$ ipython --no-banner

In [1]: import numpy as np

In [2]: np.set_printoptions(precision=4, suppress=True, linewidth=100)

In [3]: tidy = lambda a: np.round(a, 4) + 0

In [4]: M = np.loadtxt("a.csv", delimiter=",")

In [5]: print(M)
[[-1. -3.  3. -1.  0. -3.  3.]
 [ 3. -1. -3.  3. -1.  0. -3.]
 [-3.  3. -1. -3.  3. -1.  0.]
 [ 0. -3.  3. -1. -3.  3. -1.]
 [-1.  0. -3.  3. -1. -3.  3.]
 [ 3. -1.  0. -3.  3. -1. -3.]
 [-3.  3. -1.  0. -3.  3. -1.]]

In [6]: rng = np.random.default_rng(24467)

In [7]: lab = rng.permutation(7)

In [8]: other = M[:, lab] * rng.choice([-1, 1], 7)

In [9]: print(other)
[[-1. -1.  3. -3. -3.  0. -3.]
 [ 3.  3.  1.  0.  3. -1.  3.]
 [-3. -3. -3. -1.  1.  3. -0.]
 [-1.  0.  3.  3. -3. -3.  1.]
 [ 3. -1. -0. -3.  3. -1. -3.]
 [-3.  3.  1. -1. -0.  3.  3.]
 [ 0. -3. -3.  3.  1. -3.  1.]]

In [10]: Uu, _, VT = np.linalg.svd(M.T @ other)

In [11]: print(lab)
[3 0 1 5 2 4 6]

In [12]: print(tidy(Uu @ VT))
[[ 0.  1.  0.  0.  0.  0.  0.]
 [ 0.  0. -1.  0.  0.  0.  0.]
 [ 0.  0.  0.  0. -1.  0.  0.]
 [ 1.  0.  0.  0.  0.  0.  0.]
 [ 0.  0.  0.  0.  0.  1.  0.]
 [ 0.  0.  0.  1.  0.  0.  0.]
 [ 0.  0.  0.  0.  0.  0. -1.]]

In [13]: print(tidy(np.linalg.lstsq(M, other)[0]))
[[ 0.  1.  0.  0.  0.  0.  0.]
 [ 0.  0. -1.  0.  0.  0.  0.]
 [ 0.  0.  0.  0. -1.  0.  0.]
 [ 1.  0.  0.  0.  0.  0.  0.]
 [ 0.  0.  0.  0.  0.  1.  0.]
 [ 0.  0.  0.  1.  0.  0.  0.]
 [ 0.  0.  0.  0.  0.  0. -1.]]

In [14]: def softmax(z):
    ...:     e = np.exp(z - z.max(axis=-1, keepdims=True))
    ...:     return e / e.sum(axis=-1, keepdims=True)
    ...: 

In [15]: print(tidy(softmax(10 * M[5])))
[0.5 0.  0.  0.  0.5 0.  0. ]

In [16]: print(tidy(softmax(M).sum(axis=1)))
[1. 1. 1. 1. 1. 1. 1.]

In [17]: print(tidy(softmax(M[5])))
[0.4782 0.0088 0.0238 0.0012 0.4782 0.0088 0.0012]

In [18]: print(tidy(softmax(M[5] + 4)))
[0.4782 0.0088 0.0238 0.0012 0.4782 0.0088 0.0012]

In [19]: S = M @ M.T / np.sqrt(7)

In [20]: print(tidy(softmax(S)[5] @ M))
[ 2.9999 -1.      0.     -3.      3.     -1.     -3.    ]

In [21]: print(tidy(softmax(S + np.triu(np.full(S.shape, -np.inf), 1))))
[[1. 0. 0. 0. 0. 0. 0.]
 [0. 1. 0. 0. 0. 0. 0.]
 [0. 0. 1. 0. 0. 0. 0.]
 [0. 0. 0. 1. 0. 0. 0.]
 [0. 0. 0. 0. 1. 0. 0.]
 [0. 0. 0. 0. 0. 1. 0.]
 [0. 0. 0. 0. 0. 0. 1.]]

In [22]: print(tidy(softmax(S)))
[[1. 0. 0. 0. 0. 0. 0.]
 [0. 1. 0. 0. 0. 0. 0.]
 [0. 0. 1. 0. 0. 0. 0.]
 [0. 0. 0. 1. 0. 0. 0.]
 [0. 0. 0. 0. 1. 0. 0.]
 [0. 0. 0. 0. 0. 1. 0.]
 [0. 0. 0. 0. 0. 0. 1.]]

In [23]: print(softmax(S).round(6).argmax(axis=1))
[0 1 2 3 4 5 6]

In [24]: W0 = np.array([[1, 0, 0, 0, 0, 0],
    ...:     [0, -2, 0, 0, 0, 0],
    ...:     [0, 0, -3, 0, 0, 0],
    ...:     [0, 0, 0, 4, 0, 0],
    ...:     [0, 0, 0, 0, 5, 0],
    ...:     [0, 0, 0, 0, 0, 5]])

In [25]: print(tidy(np.linalg.norm(W0, axis=0)))
[1. 2. 3. 4. 5. 5.]

In [26]: print(W0[:, 0] @ W0[:, 4])
0

In [27]: vec = np.array([-2, 1, -3, 3, -2, 3])

In [28]: target = W0 @ vec

In [29]: print(target)
[ -2  -2   9  12 -10  15]

In [30]: print(tidy(np.linalg.solve(W0, W0[:, 5])))
[0. 0. 0. 0. 0. 1.]

In [31]: print(tidy(np.linalg.solve(W0.T, W0[4])))
[0. 0. 0. 0. 1. 0.]

In [32]: print(tidy(np.linalg.solve(W0, target)))
[-2.  1. -3.  3. -2.  3.]

In [33]: feats = np.loadtxt("block14.csv", delimiter=",")

In [34]: print(feats)
[[-2.5909 -0.3562 -6.4863 -0.4113  0.0007]
 [-3.6778 -0.4261 -6.0575  0.3687 -0.0544]
 [-0.1697  0.231   0.3336  0.2784  0.2269]
 [-1.2933 -0.2212 -2.1433  0.4834 -0.0811]
 [-0.2825  0.0025  0.2698 -0.4042  0.0593]
 [-0.6708 -0.4931 -2.2644 -0.0991 -0.0381]
 [-3.0536  0.2308 -6.0928 -0.0942 -0.426 ]
 [-2.8693  0.4628 -6.1324  0.1391  0.0582]
 [-0.1152  0.0463  0.2402  0.0529  0.3733]]

In [35]: other = feats + rng.integers(-2, 3, (9, 1)) @ rng.integers(-2, 3, (1, 5))

In [36]: print(tidy(other))
[[-2.5909 -0.3562 -6.4863 -0.4113  0.0007]
 [-1.6778 -1.4261 -6.0575 -1.6313  1.9456]
 [ 3.8303 -1.769   0.3336 -3.7216  4.2269]
 [-3.2933  0.7788 -2.1433  2.4834 -2.0811]
 [-2.2825  1.0025  0.2698  1.5958 -1.9407]
 [-0.6708 -0.4931 -2.2644 -0.0991 -0.0381]
 [-3.0536  0.2308 -6.0928 -0.0942 -0.426 ]
 [ 1.1307 -1.5372 -6.1324 -3.8609  4.0582]
 [ 1.8848 -0.9537  0.2402 -1.9471  2.3733]]

In [37]: print(tidy(other - feats))
[[ 0.  0.  0.  0.  0.]
 [ 2. -1.  0. -2.  2.]
 [ 4. -2.  0. -4.  4.]
 [-2.  1.  0.  2. -2.]
 [-2.  1.  0.  2. -2.]
 [ 0.  0.  0.  0.  0.]
 [ 0.  0.  0.  0.  0.]
 [ 4. -2.  0. -4.  4.]
 [ 2. -1.  0. -2.  2.]]

In [38]: print(np.linalg.matrix_rank(other - feats, tol=1e-8))
1

In [39]: print(np.abs(other - feats).sum(axis=1))
[ 0.  7. 14.  7.  7.  0.  0. 14.  7.]
